% python3 -q
>>> import numpy as np
>>> import numpy.linalg as la
>>> np.set_printoptions(precision=2, suppress=True, linewidth=100)
>>> def tidy(a):
...     return np.round(a, 2) + 0
... 
>>> K = np.loadtxt("data.csv", delimiter=",")
>>> K
array([[-1.,  0.,  0.,  0.],
       [ 0.,  0.,  0.,  1.],
       [ 0.,  3.,  1.,  3.],
       [ 0.,  1.,  1.,  3.]])
>>> tidy(la.det(K[::-1]))
np.float64(-2.0)
>>> np.einsum("ij,ji->", K, K)
np.float64(19.0)
>>> tidy(np.poly(K))
array([ 1., -3., -5., -3., -2.])
>>> tidy(la.det(2 * K)), tidy(la.det(K))
(np.float64(-32.0), np.float64(-2.0))
>>> np.einsum("ii->", K)
np.float64(3.0)
>>> O, R = la.qr(K)
>>> tidy(np.trace(O @ O.T))
np.float64(4.0)
>>> tidy(np.abs(np.diag(R)))
array([1.  , 3.16, 0.63, 1.  ])
>>> np.allclose(R.T @ R, K.T @ K)
True
>>> tidy(O)
array([[ 1.  ,  0.  ,  0.  ,  0.  ],
       [ 0.  ,  0.  ,  0.  , -1.  ],
       [ 0.  , -0.95, -0.32,  0.  ],
       [ 0.  , -0.32,  0.95,  0.  ]])
>>> O = K.astype(float).copy()
>>> for j in range(4):
...     O[:, j] -= O[:, :j] @ (O[:, :j].T @ O[:, j])
...     O[:, j] /= la.norm(O[:, j])
... 
>>> tidy(O.T @ O)
array([[1., 0., 0., 0.],
       [0., 1., 0., 0.],
       [0., 0., 1., 0.],
       [0., 0., 0., 1.]])
>>> tidy(la.norm(K[0] - K[3]))
np.float64(3.46)
>>> tidy(la.norm(K, "nuc"))
np.float64(7.99)
>>> tidy(la.norm(K, axis=1))
array([1.  , 1.  , 4.36, 3.32])
>>> tidy(la.norm(K, 1)), tidy(la.norm(K, np.inf))
(np.float64(7.0), np.float64(7.0))
>>> tidy(la.norm(K[0], 1)), tidy(la.norm(K[0], np.inf))
(np.float64(1.0), np.float64(1.0))
>>> tidy(la.norm(K, axis=0))
array([1.  , 3.16, 1.41, 4.36])
>>> K[0] @ K[3]
np.float64(0.0)
>>> x0 = np.array([3, 0, 0, 5])
>>> target = K @ x0
>>> target
array([-3.,  5., 15., 15.])
>>> tidy(la.solve(K, 2 * target))
array([ 6.,  0.,  0., 10.])
>>> tidy(la.solve(K, target))
array([3., 0., 0., 5.])
>>> tidy(la.solve(K, target + K[:, 3]))
array([3., 0., 0., 6.])
>>> tidy(la.solve(K.T, K[3]))
array([0., 0., 0., 1.])
>>> other = np.array([[0, -1, 0, -1], [-1, -2, 0, -1], [-2, 0, 0, 1], [2, -2, 1, -1]])
>>> other[-1] = other[0]
>>> F = other + 0.02 * np.eye(4)
>>> F
array([[ 0.02, -1.  ,  0.  , -1.  ],
       [-1.  , -1.98,  0.  , -1.  ],
       [-2.  ,  0.  ,  0.02,  1.  ],
       [ 0.  , -1.  ,  0.  , -0.98]])
>>> tidy(la.norm(F, 2) / la.norm(F))
np.float64(0.79)
>>> rng = np.random.default_rng(5653)
>>> z = rng.permutation(4)
>>> z
array([3, 2, 1, 0])
>>> other = F[z][:, z]
>>> np.allclose(other, F)
False
>>> other
array([[-0.98,  0.  , -1.  ,  0.  ],
       [ 1.  ,  0.02,  0.  , -2.  ],
       [-1.  ,  0.  , -1.98, -1.  ],
       [-1.  ,  0.  , -1.  ,  0.02]])
>>> tidy(la.det(other)), tidy(la.det(F[z]))
(np.float64(0.0), np.float64(0.0))
>>> np.trace(other)
np.float64(-2.92)
>>> other = np.array([[-3, -3], [3, 1]])
>>> basis = np.kron(other, F)
>>> tidy(la.norm(basis, 2)), tidy(la.norm(other, 2) * la.norm(F, 2))
(np.float64(15.69), np.float64(15.69))
>>> left, s, Vt = la.svd(F)
>>> tidy(s)
array([3.04, 2.37, 0.18, 0.  ])
>>> other = left[:, :3] @ np.diag(s[:3]) @ Vt[:3]
>>> la.matrix_rank(other)
np.int64(3)
>>> hat = np.triu(np.array([[1, -1, -1, 2], [2, 2, 0, -2], [1, 1, 0, 1], [-1, -1, 0, 0]]), 1) + np.eye(4)
>>> other = hat @ F @ la.inv(hat)
>>> tidy(la.det(other))
np.float64(0.0)
>>> np.trace(other), np.trace(F)
(np.float64(-2.92), np.float64(-2.92))
>>> la.matrix_rank(other)
np.int64(4)
>>> feats = np.loadtxt("w.csv", delimiter=",")
>>> tidy(feats)
array([[ 1.  ,  0.  ,  0.  ,  0.  ],
       [ 0.  ,  0.97,  0.  ,  0.26],
       [ 0.  ,  0.  ,  1.  ,  0.  ],
       [ 0.  , -0.26,  0.  ,  0.97]])
>>> hat = np.triu(np.array([[4, 1, 0, 2], [1, 1, 0, 1], [1, 3, 1, 3], [4, 0, 1, 5]]), 1) + np.eye(4)
>>> other = hat @ feats @ la.inv(hat)
>>> tidy(la.det(other))
np.float64(1.0)
>>> tidy(other)
array([[ 1.  , -0.55,  0.  ,  0.74],
       [ 0.  ,  0.71,  0.  ,  0.52],
       [ 0.  , -0.78,  1.  ,  0.67],
       [ 0.  , -0.26,  0.  ,  1.22]])
